$ ipython --no-banner

In [1]: import numpy as np

In [2]: import numpy.linalg as la

In [3]: np.set_printoptions(precision=3, suppress=True, linewidth=160)

In [4]: E = np.array([[0, 0, 0], [6, 9, 6], [2, 3, 2], [-4, -6, -4]])

In [5]: left, sig, VT = la.svd(E, full_matrices=False)

In [6]: left.shape, sig.shape, VT.shape
Out[6]: ((4, 3), (3,), (3, 3))

In [7]: np.round(np.sqrt((sig ** 2).sum()), 3), round(la.norm(E), 3)
Out[7]: (np.float64(15.427), np.float64(15.427))

In [8]: np.round(left.T @ E @ VT.T, 3) + 0
Out[8]: 
array([[15.427,  0.   ,  0.   ],
       [ 0.   ,  0.   ,  0.   ],
       [ 0.   ,  0.   ,  0.   ]])

In [9]: np.abs(VT[0])
Out[9]: array([0.485, 0.728, 0.485])

In [10]: left, sig, VT = la.svd(E)

In [11]: evecs = VT[:(sig > 1e-8).sum()]

In [12]: rng = np.random.default_rng(93052)

In [13]: x = E[2] + 5 * E[3] + rng.integers(2) * np.eye(3)[0]

In [14]: x
Out[14]: array([-17., -27., -18.])

In [15]: np.diag(evecs.T @ evecs)
Out[15]: array([0.235, 0.529, 0.235])

In [16]: np.allclose(evecs.T @ evecs @ x, x)
Out[16]: False

In [17]: la.matrix_rank(np.vstack([E, x]))
Out[17]: np.int64(2)

In [18]: round(la.norm(x - evecs.T @ evecs @ x), 3)
Out[18]: np.float64(0.874)

In [19]: left, sig, VT = la.svd(E)

In [20]: np.argmax(sig[:-1] / (sig[1:] + 1e-6)) + 1
Out[20]: np.int64(1)

In [21]: other = left[:, :1] @ np.diag(sig[:1]) @ VT[:1]

In [22]: other
Out[22]: 
array([[ 0.,  0.,  0.],
       [ 6.,  9.,  6.],
       [ 2.,  3.,  2.],
       [-4., -6., -4.]])

In [23]: la.matrix_rank(other)
Out[23]: np.int64(1)

In [24]: round(la.norm(E - other, 2), 3), np.round(sig[1], 3)
Out[24]: (np.float64(0.0), np.float64(0.0))

In [25]: np.round(la.norm(E - other) / la.norm(E), 3)
Out[25]: np.float64(0.0)

In [26]: np.round(np.abs(E - other).max(), 3)
Out[26]: np.float64(0.0)

In [27]: np.unique(E.round(6), axis=0).shape
Out[27]: (4, 3)

In [28]: la.lstsq(E[:-1].T, E[-1])[2]
Out[28]: np.int32(1)

In [29]: np.abs(np.diag(la.qr(E)[1])) > 1e-9
Out[29]: array([ True, False, False])

In [30]: E @ la.pinv(E) @ E
Out[30]: 
array([[ 0.,  0.,  0.],
       [ 6.,  9.,  6.],
       [ 2.,  3.,  2.],
       [-4., -6., -4.]])

In [31]: np.allclose(E[:-1].T @ la.lstsq(E[:-1].T, E[-1])[0], E[-1])
Out[31]: True

In [32]: F = np.load("a.npy")

In [33]: F
Out[33]: 
array([[-0.558,  0.139,  0.782],
       [-0.793,  0.235,  0.947],
       [ 0.793, -0.235, -0.947],
       [ 0.793, -0.235, -0.947],
       [-0.09 ,  0.02 ,  0.149],
       [ 0.09 , -0.02 , -0.149],
       [ 0.894, -0.31 , -0.984],
       [-0.969,  0.43 ,  0.998],
       [-0.264,  0.06 ,  0.422],
       [ 0.894, -0.31 , -0.984],
       [ 0.178, -0.04 , -0.291],
       [ 0.   ,  0.   ,  0.   ],
       [-0.617,  0.159,  0.834],
       [-0.493,  0.119,  0.716],
       [ 0.851, -0.273, -0.97 ],
       [ 0.178, -0.04 , -0.291],
       [-0.558,  0.139,  0.782],
       [-0.178,  0.04 ,  0.291],
       [ 0.851, -0.273, -0.97 ],
       [ 0.   ,  0.   ,  0.   ],
       [-0.178,  0.04 ,  0.291],
       [-0.874,  0.291,  0.978],
       [ 0.493, -0.119, -0.716],
       [ 0.493, -0.119, -0.716],
       [-0.67 ,  0.178,  0.874],
       [ 0.493, -0.119, -0.716],
       [ 0.   ,  0.   ,  0.   ]])

In [34]: round(np.log10(la.cond(F)))
Out[34]: 2

In [35]: cen = F - F.mean(axis=0)

In [36]: evecs = la.svd(cen)[2][:1]

In [37]: other = cen - cen @ evecs.T @ evecs

In [38]: np.diag(evecs.T @ evecs)
Out[38]: array([0.387, 0.037, 0.576])

In [39]: (cen @ evecs.T).std(axis=0)
Out[39]: array([0.939])

In [40]: other.std(axis=0)
Out[40]: array([0.036, 0.043, 0.04 ])

In [41]: Q, evecs = la.qr(F[:, :2])[0], la.qr(F[:, 2:])[0]

In [42]: sig = la.svd(Q.T @ evecs, compute_uv=False)

In [43]: np.degrees(np.arccos(sig.clip(0, 1)))
Out[43]: array([3.208])

In [44]: other = E + rng.integers(-2, 3, (4, 1)) @ rng.integers(-2, 3, (1, 3))

In [45]: other
Out[45]: 
array([[ 0,  4, -2],
       [ 6,  7,  7],
       [ 2,  1,  3],
       [-4, -4, -5]])

In [46]: la.matrix_rank(other - E, tol=1e-8)
Out[46]: np.int64(1)

In [47]: other = np.array([[2, 3], [0, 0]])

In [48]: data = np.tile(other, (2, 2))

In [49]: data
Out[49]: 
array([[2, 3, 2, 3],
       [0, 0, 0, 0],
       [2, 3, 2, 3],
       [0, 0, 0, 0]])

In [50]: ang = np.radians(45)

In [51]: R = np.eye(4)

In [52]: R[0, 0] = R[3, 3] = np.cos(ang)

In [53]: R[0, 3], R[3, 0] = -np.sin(ang), np.sin(ang)

In [54]: R
Out[54]: 
array([[ 0.707,  0.   ,  0.   , -0.707],
       [ 0.   ,  1.   ,  0.   ,  0.   ],
       [ 0.   ,  0.   ,  1.   ,  0.   ],
       [ 0.707,  0.   ,  0.   ,  0.707]])

In [55]: other = data @ R.T

In [56]: other
Out[56]: 
array([[-0.707,  3.   ,  2.   ,  3.536],
       [ 0.   ,  0.   ,  0.   ,  0.   ],
       [-0.707,  3.   ,  2.   ,  3.536],
       [ 0.   ,  0.   ,  0.   ,  0.   ]])

In [57]: np.round(la.svd(data, compute_uv=False), 3) + 0, np.round(la.svd(other, compute_uv=False), 3) + 0
Out[57]: (array([7.211, 0.   , 0.   , 0.   ]), array([7.211, 0.   , 0.   , 0.   ]))

In [58]: np.allclose(data @ data.T, other @ other.T)
Out[58]: True

In [59]: np.unique(other.round(6), axis=0).shape
Out[59]: (2, 4)

In [60]: np.round(np.trace(la.pinv(other) @ other), 3)
Out[60]: np.float64(1.0)

In [61]: np.allclose(other[:-1].T @ la.lstsq(other[:-1].T, other[-1])[0], other[-1])
Out[61]: True

In [62]: la.lstsq(other[:-1].T, other[-1])[2]
Out[62]: np.int32(1)

In [63]: other @ la.pinv(other) @ other
Out[63]: 
array([[-0.707,  3.   ,  2.   ,  3.536],
       [ 0.   ,  0.   ,  0.   ,  0.   ],
       [-0.707,  3.   ,  2.   ,  3.536],
       [ 0.   ,  0.   ,  0.   ,  0.   ]])

In [64]: x = np.array([0, 4, 4, -5])

In [65]: np.sign((data @ x).round(6))
Out[65]: array([1, 0, 1, 0])

In [66]: (data * x).sum(axis=1)
Out[66]: array([5, 0, 5, 0])

In [67]: data @ np.ones(4)
Out[67]: array([10.,  0., 10.,  0.])

In [68]: np.einsum("ij,j->i", data, x)
Out[68]: array([5, 0, 5, 0])

In [69]: W0 = np.load("data.npy")

In [70]: W0
Out[70]: 
array([[ 2.,  0.,  0.],
       [ 0.,  7., -9.],
       [ 0., -1., -3.]])

In [71]: other = W0[0, 0] * W0[1:] - np.outer(W0[1:, 0], W0[0])

In [72]: other
Out[72]: 
array([[  0.,  14., -18.],
       [  0.,  -2.,  -6.]])

In [73]: la.matrix_rank(other), la.matrix_rank(W0)
Out[73]: (np.int64(2), np.int64(3))

In [74]: np.flatnonzero(~other.round(6).any(axis=1))
Out[74]: array([], dtype=int64)

In [75]: arr = np.array([[-5, -1, 0], [3, -2, -2], [2, -1, -1]])

In [76]: arr
Out[76]: 
array([[-5, -1,  0],
       [ 3, -2, -2],
       [ 2, -1, -1]])

In [77]: Q, evecs = la.qr(arr[:, :1])[0], la.qr(arr[:, 1:])[0]

In [78]: sig = la.svd(Q.T @ evecs, compute_uv=False)

In [79]: np.degrees(np.arccos(sig.clip(0, 1)))
Out[79]: array([4.16])

In [80]: sig
Out[80]: array([0.997])

In [81]: (sig > 0.9).sum()
Out[81]: np.int64(1)

In [82]: np.abs(la.svd(arr)[2][-1])
Out[82]: array([0.119, 0.6  , 0.791])

In [83]: la.cond(arr) > 100
Out[83]: np.True_

In [84]: round(np.log10(la.cond(arr)))
Out[84]: 2

In [85]: np.argsort(-la.norm(arr, axis=0).round(6), kind="stable")[:3]
Out[85]: array([0, 1, 2])

In [86]: la.matrix_rank(arr, rtol=0.1)
Out[86]: np.int64(2)

In [87]: round(la.norm(arr, 2) / la.norm(arr), 3)
Out[87]: np.float64(0.907)

In [88]: A = np.triu(rng.random((3, 3)) < 0.8, 1).astype(int)

In [89]: A = A + A.T

In [90]: A
Out[90]: 
array([[0, 1, 1],
       [1, 0, 1],
       [1, 1, 0]])

In [91]: [round(float(la.det(A[:i, :i])), 2) + 0 for i in range(1, 4)]
Out[91]: [0.0, -1.0, 2.0]

In [92]: other = la.inv(A)

In [93]: round(la.det(A) * la.det(other), 3)
Out[93]: np.float64(1.0)

In [94]: round(float(la.slogdet(A)[0]), 3)
Out[94]: 1.0

In [95]: np.allclose(other, A.T)
Out[95]: False

In [96]: f = np.array([6, -5, -5])

In [97]: np.cross(E[1, :3], E[3, :3])
Out[97]: array([0, 0, 0])

In [98]: np.convolve(E[1], f)
Out[98]: array([ 36,  24, -39, -75, -30])

In [99]: np.array([np.convolve(row, f, "same") for row in E])
Out[99]: 
array([[  0,   0,   0],
       [ 24, -39, -75],
       [  8, -13, -25],
       [-16,  26,  50]])

In [100]: np.correlate(E[1], E[3], "full")
Out[100]: array([ -24,  -72, -102,  -72,  -24])

In [101]: other = A / la.norm(A, axis=1, keepdims=True)

In [102]: G = other @ other.T

In [103]: (G - 2 * np.eye(3)).round(6).argmax(axis=1)
Out[103]: array([1, 0, 0])

In [104]: np.argwhere(np.triu(np.abs(G) > 0.95, 1))
Out[104]: array([], shape=(0, 2), dtype=int64)

In [105]: la.norm(other, axis=1)
Out[105]: array([1., 1., 1.])

In [106]: vals, evecs = la.eig(A)

In [107]: round(float(np.prod(vals)), 3)
Out[107]: 2.0

In [108]: np.sort(la.eigvals(A @ A))
Out[108]: array([1., 1., 4.])

In [109]: vals
Out[109]: array([-1.,  2., -1.])

In [110]: J = np.load("mat.npy")

In [111]: J
Out[111]: 
array([[1, 0, 0, 0],
       [0, 1, 0, 0],
       [0, 0, 1, 0],
       [0, 0, 0, 1]])

In [112]: J.ravel(order="F")
Out[112]: array([1, 0, 0, 0, 0, 1, 0, 0, 0, 0, 1, 0, 0, 0, 0, 1])

In [113]: J.reshape(-1, 2)
Out[113]: 
array([[1, 0],
       [0, 0],
       [0, 1],
       [0, 0],
       [0, 0],
       [1, 0],
       [0, 0],
       [0, 1]])

In [114]: T = J.reshape(4, 2, -1)

In [115]: np.einsum("ihd,jhd->hij", T, T).shape
Out[115]: (2, 4, 4)

In [116]: T.shape
Out[116]: (4, 2, 2)
